In [1]: import numpy as np

In [2]: np.set_printoptions(precision=1, suppress=True, linewidth=160)

In [3]: A = np.load("out8.npy")

In [4]: A
Out[4]: 
array([[ 3.,  1.,  0., -2.],
       [ 1.,  3.,  0., -2.],
       [ 0.,  0.,  2.,  0.],
       [-2., -2.,  0.,  6.]])

In [5]: np.trace(A)
Out[5]: np.float64(14.0)

In [6]: np.round(np.abs(np.linalg.eigvals(A)).max(), 1)
Out[6]: np.float64(8.0)

In [7]: round(np.linalg.det(A), 1)
Out[7]: np.float64(64.0)

In [8]: np.allclose(A @ A.T, A.T @ A)
Out[8]: True

In [9]: assert A == A.T
ValueError: The truth value of an array with more than one element is ambiguous. Use a.any() or a.all()


In [10]: np.allclose(A, A.T)
Out[10]: True

In [11]: (A - A.T) / 2
Out[11]: 
array([[0., 0., 0., 0.],
       [0., 0., 0., 0.],
       [0., 0., 0., 0.],
       [0., 0., 0., 0.]])

In [12]: np.sort(np.abs(np.linalg.eigvals(A)))
Out[12]: array([2., 2., 2., 8.])

In [13]: x0 = np.array([2, -2, 1, 3])

In [14]: target = A @ x0

In [15]: target
Out[15]: array([ -2., -10.,   2.,  18.])

In [16]: np.round(np.linalg.solve(A, A[:, 1]), 1) + 0
Out[16]: array([0., 1., 0., 0.])

In [17]: np.linalg.solve(A.T, A[2])
Out[17]: array([0., 0., 1., 0.])

In [18]: low = np.linalg.cholesky(A)

In [19]: np.diag(low) ** 2
Out[19]: array([3. , 2.7, 2. , 4. ])

In [20]: low
Out[20]: 
array([[ 1.7,  0. ,  0. ,  0. ],
       [ 0.6,  1.6,  0. ,  0. ],
       [ 0. ,  0. ,  1.4,  0. ],
       [-1.2, -0.8,  0. ,  2. ]])

In [21]: np.prod(np.diag(low)) ** 2, round(np.linalg.det(A), 1)
Out[21]: (np.float64(64.0), np.float64(64.0))

In [22]: low @ low.T
Out[22]: 
array([[ 3.,  1.,  0., -2.],
       [ 1.,  3.,  0., -2.],
       [ 0.,  0.,  2.,  0.],
       [-2., -2.,  0.,  6.]])

In [23]: A / np.sqrt(np.outer(np.diag(A), np.diag(A)))
Out[23]: 
array([[ 1. ,  0.3,  0. , -0.5],
       [ 0.3,  1. ,  0. , -0.5],
       [ 0. ,  0. ,  1. ,  0. ],
       [-0.5, -0.5,  0. ,  1. ]])

In [24]: Q, vecs = np.linalg.qr(low[:, :1])[0], np.linalg.qr(low[:, 1:])[0]

In [25]: sigma = np.linalg.svd(Q.T @ vecs, compute_uv=False)

In [26]: np.degrees(np.arccos(sigma.clip(0, 1)))
Out[26]: array([53.3])

In [27]: sigma
Out[27]: array([0.6])
